$ ipython --no-banner

In [1]: import numpy as np

In [2]: np.set_printoptions(precision=2, suppress=True, linewidth=100)

In [3]: J = np.loadtxt("arr.csv", delimiter=",")

In [4]: print(J)
[[  2.79   4.67   1.91]
 [ -6.14 -10.13  -3.98]
 [  4.08   6.68   2.64]
 [  5.06   8.41   3.35]
 [  1.99   3.42   1.3 ]
 [ -1.45  -2.46  -1.02]
 [  0.78   1.34   0.48]
 [ -1.75  -3.16  -1.13]
 [  1.09   1.76   0.68]
 [ -1.95  -3.18  -1.23]
 [ -1.91  -3.28  -1.35]
 [  0.94   1.63   0.62]
 [ -2.92  -5.11  -1.88]
 [  3.74   6.32   2.53]
 [ -0.75  -1.36  -0.55]
 [  0.4    0.64   0.36]
 [  2.69   4.52   1.8 ]
 [ -0.74  -1.19  -0.54]
 [ -0.13  -0.2   -0.01]
 [  0.88   1.38   0.58]
 [  0.62   1.09   0.47]
 [ -5.    -8.38  -3.34]
 [  5.29   8.81   3.52]
 [ -2.24  -3.6   -1.41]
 [ -4.88  -8.05  -3.3 ]
 [ -1.38  -2.34  -1.01]
 [ -1.44  -2.31  -0.98]
 [ -1.53  -2.63  -1.05]]

In [5]: def softmax(z):
   ...:     e = np.exp(z - z.max(axis=-1, keepdims=True))
   ...:     return e / e.sum(axis=-1, keepdims=True)
   ...: 

In [6]: print(softmax(J[6] + -2))
[0.29 0.5  0.21]

In [7]: print(softmax(J[6]))
[0.29 0.5  0.21]

In [8]: att = J @ J.T / np.sqrt(3)

In [9]: print(softmax(att)[6] @ J)
[5.07 8.44 3.37]

In [10]: dist = np.linalg.norm(J[:, None] - J[None], axis=-1)

In [11]: print(dist.shape)
(28, 28)

In [12]: print(dist.mean(axis=1).argmax())
1

In [13]: print(dist[:5, :5])
[[ 0.   18.26  2.5   4.61  1.6 ]
 [18.26  0.   20.76 22.87 16.66]
 [ 2.5  20.76  0.    2.11  4.1 ]
 [ 4.61 22.87  2.11  0.    6.21]
 [ 1.6  16.66  4.1   6.21  0.  ]]

In [14]: print(np.flatnonzero(dist[23] < dist.mean() / 2))
[ 5  7  9 10 12 14 17 23 25 26 27]

In [15]: print(np.unravel_index(dist.round(6).argmax(), dist.shape))
(np.int64(1), np.int64(22))

In [16]: m1 = np.array([[-4, -5, 0, -4, 0],
    ...:     [5, 3, 4, 0, -4],
    ...:     [9, 3, 8, -8, -8],
    ...:     [2, -4, 0, -1, 0],
    ...:     [6, -4, -3, 4, 3]])

In [17]: print(m1)
[[-4 -5  0 -4  0]
 [ 5  3  4  0 -4]
 [ 9  3  8 -8 -8]
 [ 2 -4  0 -1  0]
 [ 6 -4 -3  4  3]]

In [18]: print(np.linalg.matrix_rank(m1))
4

In [19]: np.linalg.rank(m1)
Traceback (most recent call last):
  Cell In[19], line 1
    np.linalg.rank(m1)
AttributeError: module 'numpy.linalg' has no attribute 'rank'


In [20]: print(np.unravel_index(np.abs(m1).argmax(), m1.shape))
(np.int64(2), np.int64(0))

In [21]: print(np.diff(m1, axis=0))
[[ 9  8  4  4 -4]
 [ 4  0  4 -8 -4]
 [-7 -7 -8  7  8]
 [ 4  0 -3  5  3]]

In [22]: print(np.count_nonzero(m1))
20

In [23]: print(m1.sum(axis=0))
[18 -7  9 -9 -9]

In [24]: print(m1 - m1[0])
[[ 0  0  0  0  0]
 [ 9  8  4  4 -4]
 [13  8  8 -4 -8]
 [ 6  1  0  3  0]
 [10  1 -3  8  3]]

In [25]: Uu, sv, VT = np.linalg.svd(m1)

In [26]: print(np.argmax(sv[:-1] / (sv[1:] + 1e-6)) + 1)
4

In [27]: print(sv.round(2) + 0)
[18.5  10.08  8.08  1.69  0.  ]

In [28]: Y = Uu[:, :4] @ np.diag(sv[:4]) @ VT[:4]

In [29]: print(Y.round(2) + 0)
[[-4. -5.  0. -4.  0.]
 [ 5.  3.  4.  0. -4.]
 [ 9.  3.  8. -8. -8.]
 [ 2. -4.  0. -1.  0.]
 [ 6. -4. -3.  4.  3.]]

In [30]: print(np.round(np.abs(m1 - Y).max(), 2))
0.0

In [31]: print(np.linalg.matrix_rank(Y))
4

In [32]: M = np.load("test12.npy")

In [33]: print(M)
[[-38.57 -17.04 -40.99]
 [-26.11  -8.98 -31.86]
 [-24.49  -7.97 -30.62]
 [ -9.74   0.31 -18.2 ]
 [  0.26   3.2   -5.79]
 [  0.83   2.72  -4.  ]
 [  0.89   1.64  -1.92]
 [  0.4    0.56  -0.58]
 [ -0.45  -0.5    0.49]
 [ -2.01  -0.93   1.94]
 [ -2.07  -0.59   2.12]
 [ -1.52   1.72   2.75]
 [ -1.52   1.73   2.75]
 [  2.19   9.18   4.07]
 [  8.08  18.8    5.71]
 [ 13.95  27.65   7.29]
 [ 21.52  38.53   9.33]]

In [34]: W = np.array([[1, 0, -2], [0, 3, 2], [-1, 0, -3]])

In [35]: b = np.array([2, 3, 2])

In [36]: hid = np.maximum(M @ W + b, 0)

In [37]: print((hid > 0).astype(int))
[[1 0 1]
 [1 0 1]
 [1 0 1]
 [1 1 1]
 [1 1 1]
 [1 1 1]
 [1 1 1]
 [1 1 1]
 [1 1 1]
 [0 1 0]
 [0 1 0]
 [0 1 1]
 [0 1 1]
 [1 1 1]
 [1 1 1]
 [1 1 1]
 [1 1 1]]

In [38]: print((hid > 0).mean(axis=0))
[0.76 0.82 0.88]

In [39]: W2 = np.array([[-2, -3, -1], [2, 1, -2], [-2, 2, 2]])

In [40]: print(W @ W2)
[[ 2 -7 -5]
 [ 2  7 -2]
 [ 8 -3 -5]]

In [41]: dist = np.linalg.norm(M[:, None] - M[None], axis=-1)

In [42]: print(np.unravel_index(dist.round(6).argmax(), dist.shape))
(np.int64(0), np.int64(16))

In [43]: print(dist.mean(axis=1).argmax())
0

In [44]: P = J @ np.linalg.solve(J.T @ J, J.T)

In [45]: print(P @ J[:, 1])
[  4.67 -10.13   6.68   8.41   3.42  -2.46   1.34  -3.16   1.76  -3.18  -3.28   1.63  -5.11   6.32
  -1.36   0.64   4.52  -1.19  -0.2    1.38   1.09  -8.38   8.81  -3.6   -8.05  -2.34  -2.31  -2.63]

In [46]: A = np.load("run3.npy")

In [47]: print(A)
[[ 0  0 -5  1]
 [ 0  0  4  0]
 [ 5 -4  0  0]
 [-1  0  0  0]]

In [48]: print(round(float(np.linalg.det(A.T)), 2))
16.0

In [49]: print(np.round(np.poly(A), 2) + 0)
[ 1.  0. 42.  0. 16.]

In [50]: print(np.einsum("ij,ji->", A, A))
-84

In [51]: print(round(np.linalg.det(2 * A), 2), np.round(np.linalg.det(A), 2))
256.0 16.0

In [52]: print(np.round(np.linalg.eigvals(A).sum().real, 2))
-0.0

In [53]: print(np.kron(np.eye(2, dtype=int), A))
[[ 0  0 -5  1  0  0  0  0]
 [ 0  0  4  0  0  0  0  0]
 [ 5 -4  0  0  0  0  0  0]
 [-1  0  0  0  0  0  0  0]
 [ 0  0  0  0  0  0 -5  1]
 [ 0  0  0  0  0  0  4  0]
 [ 0  0  0  0  5 -4  0  0]
 [ 0  0  0  0 -1  0  0  0]]

In [54]: G = A.T @ A

In [55]: print(np.allclose(G, G.T))
True

In [56]: print(G)
[[ 26 -20   0   0]
 [-20  16   0   0]
 [  0   0  41  -5]
 [  0   0  -5   1]]

In [57]: print(np.trace(G), (A ** 2).sum())
84 84

In [58]: print(np.linalg.eigvalsh(G)[::-1])
[41.62 41.62  0.38  0.38]

In [59]: print(np.linalg.svd(A, compute_uv=False) ** 2)
[41.62 41.62  0.38  0.38]

In [60]: E = np.load("data.npy")

In [61]: print(E)
[[ 9 -3 -3]
 [-3  9 -3]
 [-3 -3  9]]

In [62]: low = np.linalg.cholesky(E)

In [63]: print(np.prod(np.diag(low)) ** 2, round(float(np.linalg.det(E)), 2))
432.0 432.0

In [64]: print(np.diag(low) ** 2)
[9. 8. 6.]

In [65]: print(low @ low.T)
[[ 9. -3. -3.]
 [-3.  9. -3.]
 [-3. -3.  9.]]

In [66]: print(low)
[[ 3.    0.    0.  ]
 [-1.    2.83  0.  ]
 [-1.   -1.41  2.45]]

In [67]: W = np.array([[1, 3, 3], [1, 3, 0], [0, 3, 4]])

In [68]: b = np.array([0, 2, 0])

In [69]: hid = np.maximum(low @ W + b, 0)

In [70]: print((hid > 0).mean(axis=0))
[0.67 1.   0.67]

In [71]: print((hid > 0).astype(int))
[[1 1 1]
 [1 1 0]
 [0 1 1]]

In [72]: W2 = np.array([[2, 2, 3], [3, 3, 1], [0, 1, 0]])

In [73]: print(hid @ W2)
[[39.   48.   20.  ]
 [26.11 26.11 12.97]
 [ 6.32 13.12  2.11]]

In [74]: print(W @ W2)
[[11 14  6]
 [11 11  6]
 [ 9 13  3]]

In [75]: vec = np.array([1, -2, -3])

In [76]: target = J @ vec

In [77]: print(np.linalg.solve(J.T @ J, J.T @ target))
[ 1. -2. -3.]

In [78]: print(np.linalg.lstsq(J, target)[0])
[ 1. -2. -3.]

In [79]: try:
    ...:     np.linalg.solve(J, target)
    ...: except np.linalg.LinAlgError as e:
    ...:     print(e)
    ...: 
Last 2 dimensions of the array must be square

In [80]: rng = np.random.default_rng(40265)

In [81]: target = target + 0.05 * rng.normal(size=28)

In [82]: print(target)
[-12.34  25.98 -17.22 -21.73  -8.88   6.53  -3.32   7.9   -4.38   8.13   8.67  -4.21  12.9  -16.51
   3.7   -2.01 -11.74   3.36   0.26  -3.58  -3.    21.78 -22.92   9.19  21.12   6.33   6.16   6.91]

In [83]: b, *_ = np.linalg.lstsq(J, target)

In [84]: print(b.round())
[ 1. -2. -3.]

In [85]: print(round(float(np.linalg.norm(target - J @ b)), 2))
0.25

In [86]: print(b)
[ 1.24 -1.98 -3.41]

In [87]: print([round(float(np.linalg.norm(np.linalg.solve(J.T @ J + lam * np.eye(3), J.T @ target))), 2) for lam in (0, 1, 10, 100)])
[4.13, 2.11, 2.08, 1.91]

In [88]: mat = np.loadtxt("m.csv", delimiter=",")

In [89]: print(mat)
[[ 3.  2.  5.  4.]
 [-1. -2.  1.  0.]
 [-2. -3.  0. -1.]
 [ 2.  1.  4.  3.]]

In [90]: r = np.linalg.matrix_rank(mat)

In [91]: print(r)
2

In [92]: null = np.linalg.svd(mat)[2][r:].T

In [93]: print([int(np.linalg.matrix_rank(mat[:, :j + 1])) for j in range(4)])
[1, 2, 2, 2]

In [94]: print(null.shape)
(4, 2)

In [95]: print(null @ null.T)
[[ 0.7 -0.4 -0.1 -0.2]
 [-0.4  0.3  0.2 -0.1]
 [-0.1  0.2  0.3 -0.4]
 [-0.2 -0.1 -0.4  0.7]]

In [96]: G = mat.T @ mat

In [97]: print(np.allclose(G, G.T))
True

In [98]: print(np.round(np.linalg.eigvalsh(G)[::-1], 2) + 0)
[88.66 15.34  0.    0.  ]

In [99]: print(np.diag(G))
[18. 18. 42. 26.]

In [100]: print([round(float(x), 2) for x in np.linalg.svd(mat, compute_uv=False)[:3]])
[9.42, 3.92, 0.0]

In [101]: Uu, sv, VT = np.linalg.svd(mat)

In [102]: evecs = VT[:(sv > 1e-8).sum()]

In [103]: vec = mat[3] + -3 * mat[1] + rng.integers(2) * np.eye(4)[1]

In [104]: print(vec)
[5. 8. 1. 3.]

In [105]: print(np.round(np.linalg.norm(vec - evecs.T @ evecs @ vec), 2))
0.55

In [106]: print(evecs.T @ evecs)
[[ 0.3  0.4  0.1  0.2]
 [ 0.4  0.7 -0.2  0.1]
 [ 0.1 -0.2  0.7  0.4]
 [ 0.2  0.1  0.4  0.3]]

In [107]: print(np.diag(evecs.T @ evecs))
[0.3 0.7 0.7 0.3]

In [108]: print(np.linalg.matrix_rank(np.vstack([mat, vec])))
3

In [109]: P = M @ np.linalg.solve(M.T @ M, M.T)

In [110]: print(np.round(np.linalg.eigvalsh(P), 2) + 0)
[0. 0. 0. 0. 0. 0. 0. 0. 0. 0. 0. 0. 0. 0. 1. 1. 1.]

In [111]: print(P @ M[:, 0])
[-38.57 -26.11 -24.49  -9.74   0.26   0.83   0.89   0.4   -0.45  -2.01  -2.07  -1.52  -1.52   2.19
   8.08  13.95  21.52]

In [112]: print(np.allclose(P @ P, P))
True

In [113]: print(np.round(np.diag(P), 2) + 0)
[0.5  0.25 0.24 0.18 0.11 0.07 0.03 0.   0.   0.08 0.09 0.14 0.14 0.16 0.18 0.28 0.54]

In [114]: W0 = np.load("case11.npy")

In [115]: print(W0)
[[ 1 -1  1 -1  1 -1  1 -1]
 [ 1  1  1  1 -1 -1 -1 -1]
 [ 1 -1 -1  1  1 -1 -1  1]
 [ 1  1 -1 -1  1  1 -1 -1]]

In [116]: Y = np.array([[3, 0, 0],
     ...:     [0, 2, 2],
     ...:     [0, 0, 3],
     ...:     [1, 2, 0],
     ...:     [0, 1, 3],
     ...:     [2, 2, 1],
     ...:     [0, 2, 0],
     ...:     [0, 0, 1]])

In [117]: print(W0 @ Y)
[[ 0 -3  2]
 [ 2 -1  0]
 [ 2 -3 -2]
 [ 4  1  2]]

In [118]: print(np.linalg.matrix_rank(W0 @ Y))
3

In [119]: arr = np.array([[-3.0, 2.0, -3.0, 0.0],
     ...:     [0.0, 0.0, 3.0, 0.0],
     ...:     [3.0, 0.0, 0.0, 0.0],
     ...:     [0.0, 0.0, 0.0, -3.0]])

In [120]: lab = rng.permutation(4)

In [121]: print(lab)
[0 1 2 3]

In [122]: Y = arr[lab][:, lab]

In [123]: print(np.trace(Y))
-6.0

In [124]: print(np.round(np.linalg.det(Y), 2), np.round(np.linalg.det(arr[lab]), 2))
-54.0 -54.0

In [125]: Y = arr + rng.integers(-2, 3, (4, 3)) @ rng.integers(-2, 3, (3, 4))

In [126]: print(Y)
[[-3.  3. -3.  2.]
 [-2.  4.  2.  3.]
 [-1.  5.  3.  1.]
 [ 6. -8. -7. -6.]]

In [127]: print(np.round(np.linalg.svd(Y - arr, compute_uv=False), 2) + 0)
[14.97  4.15  1.67  0.  ]

In [128]: print(np.linalg.matrix_rank(Y - arr, tol=1e-8))
3

In [129]: print(np.abs(Y - arr).sum(axis=1))
[ 3. 10. 13. 24.]

In [130]: O = arr.astype(float).copy()

In [131]: for j in range(4):
     ...:     O[:, j] -= O[:, :j] @ (O[:, :j].T @ O[:, j])
     ...:     O[:, j] /= np.linalg.norm(O[:, j])
     ...: 

In [132]: print(O.round(2) + 0)
[[-0.71  0.71  0.    0.  ]
 [ 0.    0.    1.    0.  ]
 [ 0.71  0.71  0.    0.  ]
 [ 0.    0.    0.   -1.  ]]
